>>> import numpy as np
>>> np.set_printoptions(precision=3, suppress=True, linewidth=100, legacy="1.25")
>>> arr = np.load("w.npy")
>>> arr
array([[  0, -12,   0,  -3],
       [  0,  -4,   0,  -1],
       [  0,  -6,   0,  -3],
       [  0,  -2,   0,  -1]])
>>> vec = np.array([-9, -8, 3, 0])
>>> h = np.maximum(arr @ vec, 0)
>>> arr.T @ h
array([    0, -1600,     0,  -480])
>>> np.flatnonzero(h > 1e-9)
array([0, 1, 2, 3])
>>> arr * (h > 1e-9)[:, None]
array([[  0, -12,   0,  -3],
       [  0,  -4,   0,  -1],
       [  0,  -6,   0,  -3],
       [  0,  -2,   0,  -1]])
>>> np.maximum(arr @ (3 * vec), 0)
array([288,  96, 144,  48])
>>> th = np.radians(30)
>>> r_ = np.eye(4)
>>> r_[3, 3] = r_[0, 0] = np.cos(th)
>>> r_[3, 0], r_[0, 3] = -np.sin(th), np.sin(th)
>>> r_
array([[ 0.866,  0.   ,  0.   ,  0.5  ],
       [ 0.   ,  1.   ,  0.   ,  0.   ],
       [ 0.   ,  0.   ,  1.   ,  0.   ],
       [-0.5  ,  0.   ,  0.   ,  0.866]])
>>> B = arr @ r_.T
>>> round(np.linalg.det(r_), 3), round(np.trace(r_), 3)
(1.0, 3.732)
>>> np.unique(arr.round(6), axis=0).shape
(4, 4)
>>> arr @ np.linalg.pinv(arr) @ arr
array([[  0., -12.,   0.,  -3.],
       [  0.,  -4.,   0.,  -1.],
       [  0.,  -6.,   0.,  -3.],
       [  0.,  -2.,   0.,  -1.]])
>>> np.argsort(-np.linalg.norm(arr, axis=0).round(6), kind="stable")[:3]
array([1, 3, 0])
>>> np.linalg.matrix_rank(arr, rtol=0.1)
1
>>> [round(float(x), 3) for x in np.linalg.svd(arr, compute_uv=False)[:3]]
[14.77, 1.354, 0.0]
>>> data = np.loadtxt("case9.csv", delimiter=",")
>>> data
array([[-0.711, -0.766, -0.749, -0.992, -0.726, -0.05 ],
       [ 0.1  , -0.726,  0.982,  0.963, -0.478, -0.06 ],
       [-0.578, -0.446, -0.862, -0.986, -0.478, -0.02 ],
       [-0.8  , -0.84 , -0.851, -0.998, -0.808, -0.06 ],
       [-0.9  , -0.998,  0.967, -0.944, -0.988, -0.188],
       [-0.31 , -0.611,  0.38 , -0.397, -0.493, -0.04 ],
       [ 0.565,  0.89 , -0.664,  0.686,  0.793,  0.08 ],
       [ 0.874,  0.991, -0.782,  0.978,  0.97 ,  0.149],
       [-0.611, -0.572, -0.804, -0.985, -0.565, -0.03 ],
       [-0.53 , -0.954,  0.962,  0.149, -0.872, -0.11 ],
       [-0.273, -0.07 , -0.686, -0.851, -0.139,  0.   ],
       [ 0.159,  0.04 ,  0.446,  0.617,  0.08 ,  0.   ],
       [ 0.578,  0.804, -0.06 ,  0.894,  0.716,  0.06 ],
       [-0.753, -0.996,  0.997,  0.178, -0.976, -0.178],
       [-0.501,  0.572, -0.998, -0.999,  0.197,  0.05 ],
       [-0.319, -0.701,  0.611, -0.207, -0.565, -0.05 ],
       [-0.896, -0.999,  0.992, -0.824, -0.991, -0.207],
       [ 0.06 , -0.291,  0.696,  0.653, -0.159, -0.02 ]])
>>> C2 = np.cov(data, rowvar=False)
>>> np.polyfit(data[:, 0], data[:, 3], 1)
array([1.231, 0.161])
>>> P = data @ np.linalg.solve(data.T @ data, data.T)
>>> np.allclose(P @ P, P)
True
>>> np.round(np.linalg.eigvalsh(P), 3) + 0
array([0., 0., 0., 0., 0., 0., 0., 0., 0., 0., 0., 0., 1., 1., 1., 1., 1., 1.])
>>> round(float(np.trace(P)), 3)
6.0
>>> cen = data - data.mean(axis=0)
>>> evecs = np.linalg.svd(cen)[2][:4]
>>> B = cen - cen @ evecs.T @ evecs
>>> np.round(np.cov(cen @ evecs.T, rowvar=False), 3) + 0
array([[1.491, 0.   , 0.   , 0.   ],
       [0.   , 0.897, 0.   , 0.   ],
       [0.   , 0.   , 0.074, 0.   ],
       [0.   , 0.   , 0.   , 0.013]])
>>> round(float(np.linalg.norm(B) / np.linalg.norm(cen)), 3)
0.015
>>> np.linalg.norm(B, axis=1).round(6).argmax()
14
>>> cen = data - data.mean(axis=0)
>>> left, s, vt = np.linalg.svd(cen, full_matrices=False)
>>> np.round(s ** 2 / (s ** 2).sum(), 3) + 0
array([0.602, 0.362, 0.03 , 0.005, 0.   , 0.   ])
>>> round((s ** 2).sum() ** 2 / (s ** 4).sum(), 3)
2.02
>>> np.abs(vt[0]).argmax()
1
>>> dist = np.linalg.norm(data[:, None] - data[None], axis=-1)
>>> (dist + 1e9 * np.eye(18)).round(6).argmin(axis=1)
array([ 3, 17,  8,  0, 16, 15,  7,  6,  2, 13,  2, 17,  6,  9, 10,  5,  4, 11])
>>> np.unravel_index(dist.round(6).argmax(), dist.shape)
(4, 7)
>>> np.flatnonzero(dist[13] < dist.mean() / 2)
array([ 9, 13, 15])
>>> np.linalg.matrix_rank(dist ** 2)
8
>>> dist[:5, :5]
array([[0.   , 2.746, 0.442, 0.175, 1.768],
       [2.746, 0.   , 2.782, 2.853, 2.233],
       [0.442, 2.782, 0.   , 0.562, 2.011],
       [0.175, 2.853, 0.562, 0.   , 1.842],
       [1.768, 2.233, 2.011, 1.842, 0.   ]])
>>> m1 = np.load("mat.npy")
>>> m1
array([[-2,  0,  0],
       [-2, -2,  0],
       [ 2, -1,  1]])
>>> B = np.array([[-1, -2, 2], [-2, -2, 0]])
>>> C = np.kron(B, m1)
>>> C
array([[ 2,  0,  0,  4,  0,  0, -4,  0,  0],
       [ 2,  2,  0,  4,  4,  0, -4, -4,  0],
       [-2,  1, -1, -4,  2, -2,  4, -2,  2],
       [ 4,  0,  0,  4,  0,  0,  0,  0,  0],
       [ 4,  4,  0,  4,  4,  0,  0,  0,  0],
       [-4,  2, -2, -4,  2, -2,  0,  0,  0]])
>>> C.shape
(6, 9)
>>> np.linalg.matrix_rank(C)
6
>>> W = np.array([[3, 1], [3, 3], [1, 1], [3, 1], [-1, 2], [-2, -2]])
>>> c = np.array([-2, -2])
>>> act = np.maximum(data @ W + c, 0)
>>> (act > 0).mean(axis=0)
array([0.333, 0.167])
>>> (act > 0).astype(int)
array([[0, 0],
       [1, 0],
       [0, 0],
       [0, 0],
       [0, 0],
       [0, 0],
       [1, 1],
       [1, 1],
       [0, 0],
       [0, 0],
       [0, 0],
       [1, 0],
       [1, 1],
       [0, 0],
       [0, 0],
       [0, 0],
       [0, 0],
       [1, 0]])
>>> C = np.array([[-2, -4, 5], [3, 5, -1]])
>>> W @ C
array([[-3, -7, 14],
       [ 3,  3, 12],
       [ 1,  1,  4],
       [-3, -7, 14],
       [ 8, 14, -7],
       [-2, -2, -8]])
>>> J = np.load("out15.npy")
>>> J
array([[1, 2, 1, 2],
       [2, 0, 2, 0],
       [1, 2, 1, 2],
       [2, 0, 2, 0]])
>>> left, s, vt = np.linalg.svd(J)
>>> evecs = vt[:(s > 1e-8).sum()]
>>> rng = np.random.default_rng(630)
>>> vec = J[2] + 4 * J[1] + rng.integers(2) * np.eye(4)[3]
>>> vec
array([9., 2., 9., 2.])
>>> np.round(evecs.T @ evecs, 3) + 0
array([[0.5, 0. , 0.5, 0. ],
       [0. , 0.5, 0. , 0.5],
       [0.5, 0. , 0.5, 0. ],
       [0. , 0.5, 0. , 0.5]])
>>> np.diag(evecs.T @ evecs)
array([0.5, 0.5, 0.5, 0.5])
>>> round(np.linalg.norm(vec - evecs.T @ evecs @ vec), 3)
0.0
>>> vals, evecs = np.linalg.eigh(J)
>>> vec = np.array([4, -3, 3, -1])
>>> np.abs(J).sum(axis=1).max(), np.round(np.abs(vals).max(), 3)
(6, 5.123)
>>> vec @ J @ vec / (vec @ vec), np.round(vals[0], 3), np.round(vals[-1], 3)
(-1.8, -3.123, 5.123)
>>> evecs * np.maximum(vals, 0) @ evecs.T
array([[1.591, 1.243, 1.591, 1.243],
       [1.243, 0.97 , 1.243, 0.97 ],
       [1.591, 1.243, 1.591, 1.243],
       [1.243, 0.97 , 1.243, 0.97 ]])
>>> (np.sign(evecs[:, -1].round(6)) == np.sign(evecs[0, -1].round(6))).astype(int)
array([1, 1, 1, 1])
>>> W = np.array([[0, 3, 1, 2, 2],
...     [-3, 3, -2, 3, 2],
...     [1, -1, -3, -3, 2],
...     [-2, 0, 1, -1, -3]])
>>> c = np.array([2, 2, 2, 1, 0])
>>> act = np.maximum(J @ W + c, 0)
>>> (act > 0).mean(axis=0)
array([0.5, 1. , 0. , 0.5, 1. ])
>>> np.linalg.matrix_rank(act)
2
>>> (act > 0).astype(int)
array([[0, 1, 0, 1, 1],
       [1, 1, 0, 0, 1],
       [0, 1, 0, 1, 1],
       [1, 1, 0, 0, 1]])
>>> C = np.array([[3, 0], [-2, -3], [-1, 3], [-2, 0], [2, 1]])
>>> W @ C
array([[ -7,  -4],
       [-15, -13],
       [ 18,  -4],
       [-11,   0]])
>>> (act @ C).round(6).argmax(axis=1)
array([0, 0, 0, 0])
>>> rk = np.linalg.matrix_rank(J)
>>> rk
2
>>> ns = np.linalg.svd(J)[2][rk:].T
>>> np.linalg.matrix_rank(J.T @ J), np.linalg.matrix_rank(J @ J.T)
(2, 2)
>>> np.round(J @ ns, 3) + 0
array([[0., 0.],
       [0., 0.],
       [0., 0.],
       [0., 0.]])
>>> [int(np.linalg.matrix_rank(np.delete(J, i, axis=0))) for i in range(4)]
[2, 2, 2, 2]
>>> [int(np.linalg.matrix_rank(J[:i])) for i in range(1, len(J) + 1)]
[1, 2, 2, 2]
>>> [int(np.linalg.matrix_rank(J[:, :j + 1])) for j in range(4)]
[1, 2, 2, 2]
>>> ns.shape
(4, 2)
>>> np.round(ns @ ns.T, 3) + 0
array([[ 0.5,  0. , -0.5,  0. ],
       [ 0. ,  0.5,  0. , -0.5],
       [-0.5,  0. ,  0.5,  0. ],
       [ 0. , -0.5,  0. ,  0.5]])
>>> th = np.radians(135)
>>> r_ = np.eye(4)
>>> r_[1, 1] = r_[3, 3] = np.cos(th)
>>> r_[1, 3], r_[3, 1] = -np.sin(th), np.sin(th)
>>> r_
array([[ 1.   ,  0.   ,  0.   ,  0.   ],
       [ 0.   , -0.707,  0.   , -0.707],
       [ 0.   ,  0.   ,  1.   ,  0.   ],
       [ 0.   ,  0.707,  0.   , -0.707]])
>>> B = J @ r_.T
>>> np.round(np.linalg.svd(J, compute_uv=False), 3) + 0, np.round(np.linalg.svd(B, compute_uv=False), 3) + 0
(array([5.123, 3.123, 0.   , 0.   ]), array([5.123, 3.123, 0.   , 0.   ]))
>>> np.allclose(np.linalg.norm(J, axis=1), np.linalg.norm(B, axis=1))
True
>>> B.round(3) + 0
array([[ 1.   , -2.828,  1.   ,  0.   ],
       [ 2.   ,  0.   ,  2.   ,  0.   ],
       [ 1.   , -2.828,  1.   ,  0.   ],
       [ 2.   ,  0.   ,  2.   ,  0.   ]])
>>> M = np.load("block10.npy")
>>> M
array([[-2.209,  1.609, -1.529],
       [ 1.466, -0.987, -1.103],
       [-2.832,  1.656,  0.493],
       [-3.499,  2.207, -1.125],
       [ 5.173, -3.387,  2.243],
       [ 5.466, -2.865,  1.532],
       [ 0.326, -0.048, -1.249],
       [ 2.903, -1.781,  0.793],
       [-5.517,  2.999, -1.813],
       [-5.713,  3.209, -0.652],
       [-2.058,  0.982, -0.642],
       [ 0.503, -0.588,  0.44 ],
       [-0.308,  0.155, -0.071],
       [-5.686,  3.672, -2.809],
       [-0.412,  0.052, -0.139],
       [ 1.843, -1.214,  1.24 ]])
>>> idx = M[:, 1] > np.median(M[:, 1])
>>> r0 = M[idx].mean(axis=0) - M[~idx].mean(axis=0)
>>> round(float((((M - M.mean(axis=0)) @ r0 > 0) == idx).mean()), 3)
0.938
>>> r0
array([-5.636,  3.413, -1.488])
>>> idx.astype(int)
array([1, 0, 1, 1, 0, 0, 0, 0, 1, 1, 1, 0, 1, 1, 0, 0])
>>> vec = np.array([9, 2, -8])
>>> target = M @ vec
>>> np.round(np.linalg.pinv(M) @ M, 3) + 0
array([[1., 0., 0.],
       [0., 1., 0.],
       [0., 0., 1.]])
>>> target = target + 0.1 * rng.normal(size=16)
>>> target
array([ -4.404,  19.806, -26.061, -17.953,  21.894,  31.203,  12.964,  16.24 , -29.147, -39.787,
       -11.317,   0.025,  -1.775, -21.206,  -2.703,   4.252])
>>> c, *_ = np.linalg.lstsq(M, target)
>>> c.round()
array([ 9.,  2., -8.])
>>> vec = np.array([0, 1, 1])
>>> (M @ vec).argmax()
9
>>> np.sign((M @ vec).round(6))
array([ 1., -1.,  1.,  1., -1., -1., -1., -1.,  1.,  1.,  1., -1.,  1.,  1., -1.,  1.])
>>> C2 = np.cov(M, rowvar=False)
>>> C2.shape
(3, 3)
>>> round(float(np.corrcoef(M[:, 2], M[:, 1])[0, 1]), 3)
-0.818
>>> np.argsort(-M.std(axis=0).round(6), kind="stable")
array([0, 1, 2])
>>> P = M @ np.linalg.solve(M.T @ M, M.T)
>>> np.round(np.linalg.eigvalsh(P), 3) + 0
array([0., 0., 0., 0., 0., 0., 0., 0., 0., 0., 0., 0., 0., 1., 1., 1.])
>>> P @ M[:, 2]
array([-1.529, -1.103,  0.493, -1.125,  2.243,  1.532, -1.249,  0.793, -1.813, -0.652, -0.642,
        0.44 , -0.071, -2.809, -0.139,  1.24 ])
>>> np.diag(P)
array([0.159, 0.391, 0.252, 0.088, 0.273, 0.356, 0.18 , 0.052, 0.286, 0.287, 0.112, 0.112, 0.002,
       0.327, 0.06 , 0.065])
>>> np.allclose(P @ P, P)
True
>>> mat = np.array([[-0.2, 0.2, -4.5, 0.0, 0.2, -0.7],
...     [0.8, -1.5, 1.8, -0.3, -1.4, 0.8],
...     [1.4, -0.1, 3.9, -1.4, -0.6, 0.2],
...     [-0.2, 1.4, 0.9, 0.5, 0.0, -0.1],
...     [0.1, -0.9, -3.0, -1.6, 0.3, 2.2],
...     [-0.6, -0.7, 1.2, 0.8, 0.1, 1.9],
...     [-1.1, 1.1, 3.3, 0.9, 0.0, -0.5]])
>>> B = np.c_[mat[:, :2] @ np.array([[-1, -2], [-3, 2]]), np.array([6, 9, 4, 7, 9, 5, 1])]
>>> B
array([[-0.4,  0.8,  6. ],
       [ 3.7, -4.6,  9. ],
       [-1.1, -3. ,  4. ],
       [-4. ,  3.2,  7. ],
       [ 2.6, -2. ,  9. ],
       [ 2.7, -0.2,  5. ],
       [-2.2,  4.4,  1. ]])
>>> np.linalg.matrix_rank(B)
3
>>> vec = np.array([2, -2, 3, 2, 2, -2])
>>> target = mat @ vec
>>> np.linalg.solve(mat.T @ mat, mat.T @ target)
array([ 2., -2.,  3.,  2.,  2., -2.])
>>> np.linalg.lstsq(mat, target)[0]
array([ 2., -2.,  3.,  2.,  2., -2.])
>>> target = target + 0.05 * rng.normal(size=7)
>>> target
array([-12.529,   4.964,  10.335,   0.729, -13.983,   1.696,   8.307])
>>> c, *_ = np.linalg.lstsq(mat, target)
>>> np.round(mat.T @ (target - mat @ c), 3) + 0
array([0., 0., 0., 0., 0., 0.])
>>> P = mat @ np.linalg.solve(mat.T @ mat, mat.T)
>>> np.allclose(P @ P, P)
True
>>> np.linalg.matrix_rank(np.eye(7) - P)
1
>>> B = mat + rng.integers(-2, 3, (7, 4)) @ rng.integers(-2, 3, (4, 6))
>>> B
array([[ 0.8,  1.2, -4.5,  0. ,  4.2, -2.7],
       [-3.2, -1.5,  3.8, -1.3, -8.4,  2.8],
       [ 9.4, -1.1,  0.9, -4.4,  1.4,  2.2],
       [ 0.8,  0.4, -0.1,  2.5,  1. ,  0.9],
       [-2.9, -0.9, -2. , -1.6, -2.7,  2.2],
       [ 5.4, -3.7, -2.8,  0.8,  0.1,  4.9],
       [-3.1, -0.9,  3.3,  0.9, -8. ,  3.5]])
>>> B - mat
array([[ 1.,  1.,  0.,  0.,  4., -2.],
       [-4.,  0.,  2., -1., -7.,  2.],
       [ 8., -1., -3., -3.,  2.,  2.],
       [ 1., -1., -1.,  2.,  1.,  1.],
       [-3.,  0.,  1.,  0., -3.,  0.],
       [ 6., -3., -4.,  0.,  0.,  3.],
       [-2., -2.,  0.,  0., -8.,  4.]])
>>> np.abs(B - mat).sum(axis=1)
array([ 8., 16., 19.,  7.,  7., 16., 16.])
>>> W0 = np.diag(3 * np.array([2, 2, 2, 0])) + np.array([[1, 0, -1, -1], [-2, 0, 0, -1], [1, 0, 2, 1], [-1, 0, 1, -1]])
>>> W0
array([[ 7,  0, -1, -1],
       [-2,  6,  0, -1],
       [ 1,  0,  8,  1],
       [-1,  0,  1, -1]])
>>> idx = rng.permutation(4)
>>> idx
array([1, 3, 0, 2])
>>> B = W0[idx][:, idx]
>>> np.trace(B)
20
>>> np.diag(B)
array([ 6, -1,  7,  8])
>>> np.allclose(B, W0)
False
